% ipython --no-banner

In [1]: import numpy as np

In [2]: import numpy.linalg as la

In [3]: np.set_printoptions(precision=2, suppress=True, linewidth=160)

In [4]: r0 = np.array([2, 3, 0, 3, 2, 0, 3, 3, 1])

In [5]: rng = np.random.default_rng(520528)

In [6]: X = np.outer(rng.normal(size=15), r0) + 0.05 * rng.normal(size=(15, 9))

In [7]: print(X.round(2) + 0)
[[ 1.98  2.99 -0.01  3.01  2.04 -0.04  3.    3.01  1.03]
 [-0.91 -1.33  0.01 -1.3  -0.85 -0.05 -1.23 -1.29 -0.42]
 [ 1.68  2.54  0.04  2.49  1.64 -0.03  2.56  2.55  0.86]
 [-1.26 -1.89  0.01 -1.87 -1.24 -0.01 -1.86 -1.88 -0.56]
 [ 0.28  0.33 -0.02  0.36  0.09  0.11  0.33  0.27  0.16]
 [ 5.4   8.26 -0.05  8.12  5.43 -0.1   8.11  8.13  2.8 ]
 [ 2.25  3.23  0.05  3.29  2.18 -0.02  3.31  3.27  1.04]
 [-2.84 -4.34  0.01 -4.3  -2.81  0.01 -4.35 -4.32 -1.35]
 [ 0.99  1.5  -0.04  1.47  0.97 -0.01  1.55  1.52  0.57]
 [ 0.7   0.98 -0.1   0.93  0.62  0.09  0.95  0.92  0.36]
 [ 2.79  4.21 -0.01  4.27  2.94 -0.02  4.21  4.23  1.49]
 [ 1.48  2.19 -0.05  2.2   1.49  0.04  2.17  2.24  0.72]
 [ 1.82  2.75 -0.03  2.71  1.8  -0.04  2.74  2.83  0.89]
 [ 0.18  0.19  0.09  0.13  0.08 -0.03  0.17  0.1   0.  ]
 [ 3.9   6.   -0.02  5.86  3.82 -0.06  5.75  5.8   1.99]]

In [8]: W1 = np.array([[0, 2, 6, 5],
   ...:     [4, 4, 8, 8],
   ...:     [5, 1, 3, 7],
   ...:     [5, 5, 3, 9],
   ...:     [6, 4, 1, 7],
   ...:     [1, 0, 4, 5],
   ...:     [6, 7, 4, 8],
   ...:     [6, 1, 0, 3],
   ...:     [6, 8, 3, 2]])

In [9]: b = np.array([9, 4, 5, 8])

In [10]: act = np.maximum(X @ W1 + b, 0)

In [11]: print((act > 0).astype(int))
[[1 1 1 1]
 [0 0 0 0]
 [1 1 1 1]
 [0 0 0 0]
 [1 1 1 1]
 [1 1 1 1]
 [1 1 1 1]
 [0 0 0 0]
 [1 1 1 1]
 [1 1 1 1]
 [1 1 1 1]
 [1 1 1 1]
 [1 1 1 1]
 [1 1 1 1]
 [1 1 1 1]]

In [12]: print((act > 0).mean(axis=0))
[0.8 0.8 0.8 0.8]

In [13]: print(la.matrix_rank(act))
4

In [14]: C = np.array([[1, 0], [1, -1], [-3, -1], [-3, -3]])

In [15]: print(W1 @ C)
[[-31 -23]
 [-40 -36]
 [-24 -25]
 [-26 -35]
 [-14 -26]
 [-26 -19]
 [-23 -35]
 [ -2 -10]
 [ -1 -17]]

In [16]: theta = np.radians(36)

In [17]: r_ = np.eye(9)

In [18]: r_[4, 4] = r_[8, 8] = np.cos(theta)

In [19]: r_[4, 8], r_[8, 4] = -np.sin(theta), np.sin(theta)

In [20]: print(r_)
[[ 1.    0.    0.    0.    0.    0.    0.    0.    0.  ]
 [ 0.    1.    0.    0.    0.    0.    0.    0.    0.  ]
 [ 0.    0.    1.    0.    0.    0.    0.    0.    0.  ]
 [ 0.    0.    0.    1.    0.    0.    0.    0.    0.  ]
 [ 0.    0.    0.    0.    0.81  0.    0.    0.   -0.59]
 [ 0.    0.    0.    0.    0.    1.    0.    0.    0.  ]
 [ 0.    0.    0.    0.    0.    0.    1.    0.    0.  ]
 [ 0.    0.    0.    0.    0.    0.    0.    1.    0.  ]
 [ 0.    0.    0.    0.    0.59  0.    0.    0.    0.81]]

In [21]: Y = X @ r_.T

In [22]: print(np.allclose(X @ X.T, Y @ Y.T))
True

In [23]: print(np.round(la.det(r_), 2), round(float(np.trace(r_)), 2))
1.0 8.62

In [24]: print(np.abs(Y - X).max(axis=0))
[0.   0.   0.   0.   2.68 0.   0.   0.   2.66]

In [25]: vec = np.array([-1, -2, 0, -1, -1, -2, 2, -2, -2])

In [26]: target = X @ vec

In [27]: print(np.round(la.solve(X.T @ X, X.T @ target), 2) + 0)
[-1. -2.  0. -1. -1. -2.  2. -2. -2.]

In [28]: print(np.round(la.lstsq(X, target)[0], 2) + 0)
[-1. -2.  0. -1. -1. -2.  2. -2. -2.]

In [29]: target = target + 0.05 * rng.normal(size=15)

In [30]: print(target)
[-15.06   6.79 -12.5    9.44  -1.88 -40.89 -16.2   21.25  -7.44  -5.07 -21.38 -11.23 -13.76  -0.58 -29.53]

In [31]: b, *_ = la.lstsq(X, target)

In [32]: print(b)
[-1.57 -1.56  0.56 -1.79 -0.68 -1.55  2.28 -1.91 -1.56]

In [33]: print(np.round(la.norm(target - X @ b), 2))
0.13

In [34]: print([round(float(la.norm(la.solve(X.T @ X + lam * np.eye(9), X.T @ target))), 2) for lam in (0, 1, 10, 100)])
[4.75, 2.25, 2.22, 2.02]

In [35]: proj = X @ la.solve(X.T @ X, X.T)

In [36]: print(np.allclose(proj @ proj, proj))
True

In [37]: print(np.diag(proj))
[0.16 0.48 0.65 0.24 0.84 0.59 0.8  0.83 0.42 0.78 0.77 0.35 0.66 0.69 0.73]

In [38]: print(np.round(np.trace(proj), 2))
9.0

In [39]: print(proj @ X[:, 1])
[ 2.99 -1.33  2.54 -1.89  0.33  8.26  3.23 -4.34  1.5   0.98  4.21  2.19  2.75  0.19  6.  ]

In [40]: Uu, sigma, vt = la.svd(X)

In [41]: print(np.argmax(sigma[:-1] / (sigma[1:] + 1e-6)) + 1)
1

In [42]: Y = Uu[:, :1] @ np.diag(sigma[:1]) @ vt[:1]

In [43]: print(la.matrix_rank(X, rtol=0.05))
1

In [44]: m1 = np.loadtxt("dump.csv", delimiter=",")

In [45]: print(m1)
[[ 27.   7.  45. -45.  -8. -27. -22.  -7. -13.   2.  21. -17.]
 [-40. -20. -50.  50.  18.  28.  32.  -6.   2.   2. -20.  12.]
 [ 34.  46.   2.  -2. -28.   2. -28.  46.  38. -16. -10.  14.]
 [  2. -13.  25. -25.   7. -17.  -2. -22. -23.   7.  16. -17.]
 [ 30.  14.  39. -39. -13. -22. -24.   3.  -3.  -1.  16. -10.]
 [ 22.  37. -10.  10. -22.   9. -18.  41.  36. -14. -14.  17.]
 [-17.  -9.  -7.   7.  16.  -3.  10. -15. -17.   2.   1. -17.]
 [-19.  -3. -29.  29.   8.  15.  14.   3.   5.  -2. -13.   5.]
 [ -9.  -1. -27.  27.  -4.  21.  10.  13.  19.  -2. -15.  23.]
 [ 20.  -4.  31. -31. -11. -12. -12.  -5.  -3.   5.  14.   4.]
 [-21. -17. -21.  21.  10.  13.  18.  -9.  -3.   4.  -7.   7.]]

In [46]: gram = m1.T @ m1

In [47]: print(np.round(la.svd(m1, compute_uv=False) ** 2, 2) + 0)
[34350.11 19416.53   910.36     0.       0.       0.       0.       0.       0.       0.       0.  ]

In [48]: print(np.allclose(gram, gram.T))
True

In [49]: print(gram)
[[ 6445.  4257.  6257. -6257. -3566. -3213. -5090.  2733.  1543.  -856.  2023.  -503.]
 [ 4257.  4695.  1668. -1668. -3081.  -623. -3458.  4318.  3388. -1483.  -307.   975.]
 [ 6257.  1668.  9796. -9796. -2215. -5610. -4948. -1065. -2230.   403.  4445. -2992.]
 [-6257. -1668. -9796.  9796.  2215.  5610.  4948.  1065.  2230.  -403. -4445.  2992.]
 [-3566. -3081. -2215.  2215.  2431.   883.  2774. -2738. -2143.   847.  -288.  -701.]
 [-3213.  -623. -5610.  5610.   883.  3359.  2602.  1096.  1786.  -339. -2669.  2137.]
 [-5090. -3458. -4948.  4948.  2774.  2602.  4060. -2172. -1172.   714. -1602.   542.]
 [ 2733.  4318. -1065.  1065. -2738.  1096. -2172.  4884.  4359. -1616. -1621.  2218.]
 [ 1543.  3388. -2230.  2230. -2143.  1786. -1172.  4359.  4144. -1401. -2001.  2528.]
 [ -856. -1483.   403.  -403.   847.  -339.   714. -1616. -1401.   563.   554.  -623.]
 [ 2023.  -307.  4445. -4445.  -288. -2669. -1602. -1621. -2001.   554.  2289. -1827.]
 [ -503.   975. -2992.  2992.  -701.  2137.   542.  2218.  2528.  -623. -1827.  2215.]]

In [50]: print(np.trace(gram), (m1 ** 2).sum())
54677.0 54677.0

In [51]: A = np.loadtxt("w.csv", delimiter=",")

In [52]: print(A)
[[5. 6. 7. 3. 2. 8. 2. 7. 9.]
 [3. 9. 5. 4. 6. 1. 6. 2. 9.]
 [7. 8. 5. 1. 4. 2. 5. 3. 3.]
 [6. 4. 6. 8. 7. 1. 4. 6. 5.]
 [0. 7. 2. 5. 5. 1. 9. 5. 4.]
 [0. 4. 5. 7. 3. 0. 4. 4. 8.]
 [4. 8. 8. 2. 7. 4. 7. 3. 1.]
 [6. 6. 0. 9. 0. 9. 3. 4. 1.]
 [2. 4. 5. 2. 4. 4. 5. 4. 2.]
 [3. 1. 3. 3. 0. 0. 9. 8. 8.]
 [2. 7. 3. 7. 8. 2. 1. 7. 8.]
 [9. 5. 3. 4. 3. 9. 4. 3. 0.]]

In [53]: T = np.stack([A, 4 * A, A[::-1]])

In [54]: print(la.matrix_rank(T))
[9 9 9]
